In [1]: import numpy as np

In [2]: from numpy import linalg as LA

In [3]: np.set_printoptions(precision=2, suppress=True, linewidth=160)

In [4]: data = np.load("layer4.npy")

In [5]: data
Out[5]: 
array([[-6, -4, -3],
       [ 0,  2,  3],
       [ 2,  4,  5],
       [ 9, 11, 12],
       [ 5,  7,  8]])

In [6]: T = np.stack([data, -2 * data, data[::-1]])

In [7]: LA.norm(T, axis=(1, 2))
Out[7]: array([24.56, 49.11, 24.56])

In [8]: LA.matrix_rank(T)
Out[8]: array([2, 2, 2])

In [9]: U, sigma, Vh = LA.svd(data)

In [10]: vecs = Vh[:(sigma > 1e-8).sum()]

In [11]: rng = np.random.default_rng(84)

In [12]: vec = data[4] + 2 * data[3] + rng.integers(2) * np.eye(3)[0]

In [13]: vec
Out[13]: array([24., 29., 32.])

In [14]: np.diag(vecs.T @ vecs)
Out[14]: array([0.93, 0.36, 0.71])

In [15]: LA.matrix_rank(np.vstack([data, vec]))
Out[15]: np.int64(3)

In [16]: np.allclose(vecs.T @ vecs @ vec, vec)
Out[16]: False

In [17]: vecs.T @ vecs
Out[17]: 
array([[ 0.93,  0.21, -0.14],
       [ 0.21,  0.36,  0.43],
       [-0.14,  0.43,  0.71]])

In [18]: U, sigma, Vh = LA.svd(data)

In [19]: np.argmax(sigma[:-1] / (sigma[1:] + 1e-6)) + 1
Out[19]: np.int64(2)

In [20]: sigma.round(2) + 0
Out[20]: array([24.25,  3.87,  0.  ])

In [21]: B = U[:, :2] @ np.diag(sigma[:2]) @ Vh[:2]

In [22]: round(float(LA.norm(data - B, 2)), 2), round(sigma[2], 2)
Out[22]: (0.0, np.float64(0.0))

In [23]: round(np.abs(data - B).max(), 2)
Out[23]: np.float64(0.0)

In [24]: LA.matrix_rank(B)
Out[24]: np.int64(2)

In [25]: round(float(LA.norm(data - B) / LA.norm(data)), 2)
Out[25]: 0.0

In [26]: th = np.radians(72)

In [27]: r_ = np.eye(3)

In [28]: r_[1, 1] = r_[2, 2] = np.cos(th)

In [29]: r_[1, 2], r_[2, 1] = -np.sin(th), np.sin(th)

In [30]: r_
Out[30]: 
array([[ 1.  ,  0.  ,  0.  ],
       [ 0.  ,  0.31, -0.95],
       [ 0.  ,  0.95,  0.31]])

In [31]: B = data @ r_.T

In [32]: np.abs(B - data).max(axis=0)
Out[32]: array([ 0.  , 19.01,  2.17])

In [33]: np.allclose(data @ data.T, B @ B.T)
Out[33]: True

In [34]: B
Out[34]: 
array([[-6.  ,  1.62, -4.73],
       [ 0.  , -2.24,  2.83],
       [ 2.  , -3.52,  5.35],
       [ 9.  , -8.01, 14.17],
       [ 5.  , -5.45,  9.13]])

In [35]: K = np.diag(3 * np.array([2, -3, 0, 3, 0, -2])) + np.array([[-1, 2, 2, -1, -1, 3],
    ...:     [3, -1, -3, 1, 1, -2],
    ...:     [0, -3, 2, 2, 2, 1],
    ...:     [-3, 1, 1, 0, 2, 0],
    ...:     [-2, -1, 3, -1, 0, 0],
    ...:     [-3, 3, 1, -3, 0, -3]])

In [36]: K
Out[36]: 
array([[  5,   2,   2,  -1,  -1,   3],
       [  3, -10,  -3,   1,   1,  -2],
       [  0,  -3,   2,   2,   2,   1],
       [ -3,   1,   1,   9,   2,   0],
       [ -2,  -1,   3,  -1,   0,   0],
       [ -3,   3,   1,  -3,   0,  -9]])

In [37]: B = K / LA.norm(K, axis=1, keepdims=True)

In [38]: gram = B @ B.T

In [39]: gram
Out[39]: 
array([[ 1.  , -0.26, -0.1 , -0.34, -0.19, -0.45],
       [-0.26,  1.  ,  0.5 , -0.1 , -0.14, -0.23],
       [-0.1 ,  0.5 ,  1.  ,  0.46,  0.39, -0.45],
       [-0.34, -0.1 ,  0.46,  1.  , -0.03, -0.14],
       [-0.19, -0.14,  0.39, -0.03,  1.  ,  0.22],
       [-0.45, -0.23, -0.45, -0.14,  0.22,  1.  ]])

In [40]: np.argwhere(np.triu(np.abs(gram) > 0.95, 1))
Out[40]: array([], shape=(0, 2), dtype=int64)

In [41]: gram[1]
Out[41]: array([-0.26,  1.  ,  0.5 , -0.1 , -0.14, -0.23])

In [42]: (gram - 2 * np.eye(6)).round(6).argmax(axis=1)
Out[42]: array([2, 2, 1, 2, 2, 4])

In [43]: E = np.diag(np.array([4, -2, -2])) + 3 * np.eye(3, k=1) + 3 * np.eye(3, k=-1)

In [44]: E
Out[44]: 
array([[ 4.,  3.,  0.],
       [ 3., -2.,  3.],
       [ 0.,  3., -2.]])

In [45]: LA.norm(E, axis=1).argmax()
Out[45]: np.int64(0)

In [46]: np.round(LA.norm(E, 2), 2)
Out[46]: np.float64(5.51)

In [47]: round(LA.norm(E, 1), 2), np.round(LA.norm(E, np.inf), 2)
Out[47]: (np.float64(8.0), np.float64(8.0))

In [48]: round(LA.norm(E) ** 2 / LA.norm(E, 2) ** 2, 2)
Out[48]: np.float64(1.98)

In [49]: round(LA.norm(E[1], 1), 2), round(float(LA.norm(E[1], np.inf)), 2)
Out[49]: (np.float64(8.0), 3.0)

In [50]: E[1] @ E[0]
Out[50]: np.float64(6.0)

In [51]: round(float(LA.norm(E[1] - E[0])), 2)
Out[51]: 5.92

In [52]: C = np.array([[0, 1, 1, -1], [-3, 3, 2, 2]])

In [53]: J = np.repeat(C, 22 // 2, axis=0)

In [54]: J = J + 0.02 * rng.normal(size=J.shape)

In [55]: J.round(2) + 0
Out[55]: 
array([[-0.01,  0.95,  1.02, -1.02],
       [ 0.  ,  1.01,  1.  , -1.02],
       [ 0.02,  1.  ,  0.99, -1.02],
       [-0.03,  1.02,  0.98, -1.  ],
       [-0.03,  0.99,  1.04, -1.03],
       [ 0.  ,  0.98,  1.02, -0.96],
       [ 0.03,  0.97,  1.01, -1.04],
       [-0.03,  1.01,  1.01, -1.  ],
       [ 0.  ,  1.01,  0.98, -0.99],
       [-0.02,  1.  ,  1.02, -0.98],
       [ 0.  ,  0.99,  1.01, -0.98],
       [-3.01,  3.01,  1.98,  2.01],
       [-2.98,  2.98,  2.03,  1.97],
       [-3.01,  2.96,  1.99,  1.99],
       [-2.98,  3.01,  1.98,  2.  ],
       [-3.01,  2.98,  2.01,  1.97],
       [-2.99,  2.98,  2.02,  1.98],
       [-3.01,  2.99,  2.  ,  2.02],
       [-3.  ,  3.03,  2.01,  2.  ],
       [-2.98,  3.02,  2.02,  2.01],
       [-2.98,  3.01,  1.99,  2.01],
       [-3.01,  3.  ,  2.01,  1.99]])

In [56]: [round(float(x), 2) for x in LA.svd(J, compute_uv=False)[:3]]
Out[56]: [17.03, 5.37, 0.1]

In [57]: round(np.log10(LA.cond(J)))
Out[57]: 2

In [58]: LA.cond(J) > 100
Out[58]: np.True_
